In [1]: import numpy as np

In [2]: from numpy import linalg as LA

In [3]: np.set_printoptions(precision=2, suppress=True, linewidth=200, floatmode="fixed")

In [4]: rd = lambda a: np.round(a, 2) + 0

In [5]: mat = np.vander(np.arange(15) - 3, 4, increasing=True)

In [6]: mat
Out[6]: 
array([[   1,   -3,    9,  -27],
       [   1,   -2,    4,   -8],
       [   1,   -1,    1,   -1],
       [   1,    0,    0,    0],
       [   1,    1,    1,    1],
       [   1,    2,    4,    8],
       [   1,    3,    9,   27],
       [   1,    4,   16,   64],
       [   1,    5,   25,  125],
       [   1,    6,   36,  216],
       [   1,    7,   49,  343],
       [   1,    8,   64,  512],
       [   1,    9,   81,  729],
       [   1,   10,  100, 1000],
       [   1,   11,  121, 1331]])

In [7]: r0, v = mat[4], mat[8]

In [8]: r0 @ v
Out[8]: np.int64(156)

In [9]: pr = (r0 @ v) / (r0 @ r0) * r0

In [10]: rd(LA.norm(r0 + v) ** 2 + LA.norm(r0 - v) ** 2)
Out[10]: np.float64(32560.0)

In [11]: pr
Out[11]: array([39.00, 39.00, 39.00, 39.00])

In [12]: np.outer(r0, v)
Out[12]: 
array([[  1,   5,  25, 125],
       [  1,   5,  25, 125],
       [  1,   5,  25, 125],
       [  1,   5,  25, 125]])

In [13]: v - pr
Out[13]: array([-38.00, -34.00, -14.00,  86.00])

In [14]: proj = mat @ LA.solve(mat.T @ mat, mat.T)

In [15]: rd(np.diag(proj))
Out[15]: array([0.67, 0.27, 0.20, 0.21, 0.22, 0.19, 0.16, 0.15, 0.16, 0.19, 0.22, 0.21, 0.20, 0.27, 0.67])

In [16]: LA.matrix_rank(np.eye(15) - proj)
Out[16]: np.int64(11)

In [17]: rd(LA.eigvalsh(proj))
Out[17]: array([0.00, 0.00, 0.00, 0.00, 0.00, 0.00, 0.00, 0.00, 0.00, 0.00, 0.00, 1.00, 1.00, 1.00, 1.00])

In [18]: rd(np.trace(proj))
Out[18]: np.float64(4.0)

In [19]: rd(proj @ mat[:, 3])
Out[19]: array([ -27.00,   -8.00,   -1.00,    0.00,    1.00,    8.00,   27.00,   64.00,  125.00,  216.00,  343.00,  512.00,  729.00, 1000.00, 1331.00])

In [20]: LA.matrix_rank(mat, rtol=0.1)
Out[20]: np.int64(1)

In [21]: rd(LA.norm(mat, 2) / LA.norm(mat))
Out[21]: np.float64(1.0)

In [22]: round(np.log10(LA.cond(mat)))
Out[22]: 3

In [23]: U, sv, Vh = LA.svd(mat)

In [24]: np.argmax(sv[:-1] / (sv[1:] + 1e-6)) + 1
Out[24]: np.int64(1)

In [25]: rd(sv)
Out[25]: array([1946.80,   35.90,    6.56,    2.17])

In [26]: other = U[:, :1] @ np.diag(sv[:1]) @ Vh[:1]

In [27]: LA.matrix_rank(other)
Out[27]: np.int64(1)

In [28]: rd(LA.norm(mat - other, 2)), rd(sv[1])
Out[28]: (np.float64(35.9), np.float64(35.9))

In [29]: m1 = np.loadtxt("sample19.csv", delimiter=",")

In [30]: m1
Out[30]: 
array([[0.00, 1.00, 0.00, 0.00, 0.00, 0.00, 0.00, 0.00, 0.00, 0.00, 0.00, 0.00, 0.00, 0.00, 0.00, 0.00],
       [0.00, 0.00, 0.00, 0.00, 0.00, 0.00, 0.00, 0.00, 0.00, 0.00, 0.00, 0.00, 1.00, 0.00, 0.00, 0.00],
       [0.00, 0.00, 0.00, 0.00, 0.00, 0.00, 0.00, 0.00, 1.00, 0.00, 0.00, 0.00, 0.00, 0.00, 0.00, 0.00],
       [0.00, 0.00, 0.00, 0.00, 0.00, 0.00, 0.00, 0.00, 0.00, 1.00, 0.00, 0.00, 0.00, 0.00, 0.00, 0.00],
       [0.00, 0.00, 0.00, 0.00, 0.00, 0.00, 0.00, 0.00, 0.00, 0.00, 1.00, 0.00, 0.00, 0.00, 0.00, 0.00],
       [0.00, 0.00, 0.00, 1.00, 0.00, 0.00, 0.00, 0.00, 0.00, 0.00, 0.00, 0.00, 0.00, 0.00, 0.00, 0.00],
       [0.00, 0.00, 0.00, 0.00, 0.00, 0.00, 0.00, 1.00, 0.00, 0.00, 0.00, 0.00, 0.00, 0.00, 0.00, 0.00],
       [0.00, 0.00, 1.00, 0.00, 0.00, 0.00, 0.00, 0.00, 0.00, 0.00, 0.00, 0.00, 0.00, 0.00, 0.00, 0.00],
       [1.00, 0.00, 0.00, 0.00, 0.00, 0.00, 0.00, 0.00, 0.00, 0.00, 0.00, 0.00, 0.00, 0.00, 0.00, 0.00],
       [0.00, 0.00, 0.00, 0.00, 0.00, 0.00, 1.00, 0.00, 0.00, 0.00, 0.00, 0.00, 0.00, 0.00, 0.00, 0.00],
       [0.00, 0.00, 0.00, 0.00, 0.00, 0.00, 0.00, 0.00, 0.00, 0.00, 0.00, 0.00, 0.00, 1.00, 0.00, 0.00],
       [0.00, 0.00, 0.00, 0.00, 0.00, 0.00, 0.00, 0.00, 0.00, 0.00, 0.00, 1.00, 0.00, 0.00, 0.00, 0.00],
       [0.00, 0.00, 0.00, 0.00, 0.00, 0.00, 0.00, 0.00, 0.00, 0.00, 0.00, 0.00, 0.00, 0.00, 0.00, 1.00],
       [0.00, 0.00, 0.00, 0.00, 0.00, 1.00, 0.00, 0.00, 0.00, 0.00, 0.00, 0.00, 0.00, 0.00, 0.00, 0.00],
       [0.00, 0.00, 0.00, 0.00, 1.00, 0.00, 0.00, 0.00, 0.00, 0.00, 0.00, 0.00, 0.00, 0.00, 0.00, 0.00],
       [0.00, 0.00, 0.00, 0.00, 0.00, 0.00, 0.00, 0.00, 0.00, 0.00, 0.00, 0.00, 0.00, 0.00, 1.00, 0.00]])

In [31]: r0 = np.array([4, -1, 3, 5, -3, 4, -2, 3, 5, 4, 1, 4, -3, 0, 5, -2])

In [32]: other = m1 + np.outer(r0, np.eye(16)[1])

In [33]: LA.matrix_rank(LA.inv(other) - LA.inv(m1), tol=1e-8)
Out[33]: np.int64(1)
